$ python -q
>>> import numpy as np
>>> np.set_printoptions(suppress=True, linewidth=100)
>>> arr = np.maximum(np.array([[0],
...     [-1],
...     [-2],
...     [-1],
...     [1],
...     [-1],
...     [2],
...     [-2],
...     [-2],
...     [2],
...     [2],
...     [1],
...     [-2],
...     [2],
...     [1],
...     [1],
...     [-2],
...     [-2],
...     [-2],
...     [2],
...     [2]]) @ np.array([[0, 2, 3]]) + np.array([-1, -1, 0]), 0)
>>> arr
array([[0, 0, 0],
       [0, 0, 0],
       [0, 0, 0],
       [0, 0, 0],
       [0, 1, 3],
       [0, 0, 0],
       [0, 3, 6],
       [0, 0, 0],
       [0, 0, 0],
       [0, 3, 6],
       [0, 3, 6],
       [0, 1, 3],
       [0, 0, 0],
       [0, 3, 6],
       [0, 1, 3],
       [0, 1, 3],
       [0, 0, 0],
       [0, 0, 0],
       [0, 0, 0],
       [0, 3, 6],
       [0, 3, 6]])
>>> # rank 2
>>> U, s, Vt = np.linalg.svd(arr)
>>> np.argmax(s[:-1] / (s[1:] + 1e-6)) + 1
np.int64(2)
>>> out = U[:, :2] @ np.diag(s[:2]) @ Vt[:2]
>>> round(np.linalg.norm(arr - out, 2), 2), s[2]
(np.float64(0.0), np.float64(0.0))
>>> round(np.linalg.norm(arr - out) / np.linalg.norm(arr), 2)
np.float64(0.0)
>>> round(np.abs(arr - out).max(), 2)
np.float64(0.0)
>>> np.linalg.matrix_rank(arr, rtol=0.1)
np.int64(1)
>>> r0 = np.array([0, -3, -8])
>>> np.array([np.convolve(row, r0, "same") for row in arr])
array([[  0,   0,   0],
       [  0,   0,   0],
       [  0,   0,   0],
       [  0,   0,   0],
       [  0,  -3, -17],
       [  0,   0,   0],
       [  0,  -9, -42],
       [  0,   0,   0],
       [  0,   0,   0],
       [  0,  -9, -42],
       [  0,  -9, -42],
       [  0,  -3, -17],
       [  0,   0,   0],
       [  0,  -9, -42],
       [  0,  -3, -17],
       [  0,  -3, -17],
       [  0,   0,   0],
       [  0,   0,   0],
       [  0,   0,   0],
       [  0,  -9, -42],
       [  0,  -9, -42]])
>>> U, s, Vt = np.linalg.svd(arr)
>>> evecs = Vt[:(s > 1e-8).sum()]
>>> rng = np.random.default_rng(94)
>>> x = arr[3] + 2 * arr[5] + rng.integers(2) * np.eye(3)[2]
>>> x
array([0., 0., 0.])
>>> np.round(np.linalg.norm(x - evecs.T @ evecs @ x), 2)
np.float64(0.0)
>>> np.round(evecs.T @ evecs, 2) + 0
array([[0., 0., 0.],
       [0., 1., 0.],
       [0., 0., 1.]])
>>> th = rng.uniform(0, 2 * np.pi, 23)
>>> O, _ = np.linalg.qr(np.array([[-1.1, -0.8], [1.1, 0.9], [-0.9, -0.3]]))
>>> J = 10 * np.c_[np.cos(th), np.sin(th)] @ O.T
>>> J.round(2)
array([[-3.45,  6.23,  7.02],
       [-0.94,  3.75,  9.22],
       [-5.29,  4.48, -7.21],
       [ 4.72, -7.23, -5.04],
       [ 2.5 , -5.35, -8.07],
       [ 4.83, -3.7 ,  7.94],
       [-5.97,  7.83,  1.74],
       [ 4.01, -6.7 , -6.25],
       [-6.38,  6.88, -3.45],
       [ 6.14, -6.16,  4.94],
       [-4.09,  6.76,  6.12],
       [-5.74,  7.78,  2.56],
       [-2.3 ,  0.09, -9.73],
       [ 6.37, -6.85,  3.53],
       [ 5.15, -7.5 , -4.15],
       [ 5.94, -5.71,  5.67],
       [-1.53, -0.9 , -9.84],
       [-1.08, -1.44, -9.84],
       [ 4.81, -7.29, -4.86],
       [ 3.18, -1.26,  9.4 ],
       [-2.27,  0.04, -9.74],
       [-6.35,  7.72, -0.32],
       [ 6.06, -5.97,  5.26]])
>>> # rows and columns are dependent
>>> Ac = J - J.mean(axis=0)
>>> evecs = np.linalg.svd(Ac)[2][:2]
>>> out = Ac - Ac @ evecs.T @ evecs
>>> np.round((Ac @ evecs.T).std(axis=0), 2)
array([7.26, 6.81])
>>> np.round(np.diag(evecs.T @ evecs), 2)
array([0.42, 0.61, 0.97])
>>> np.round(np.linalg.norm(out) / np.linalg.norm(Ac), 2)
np.float64(0.0)
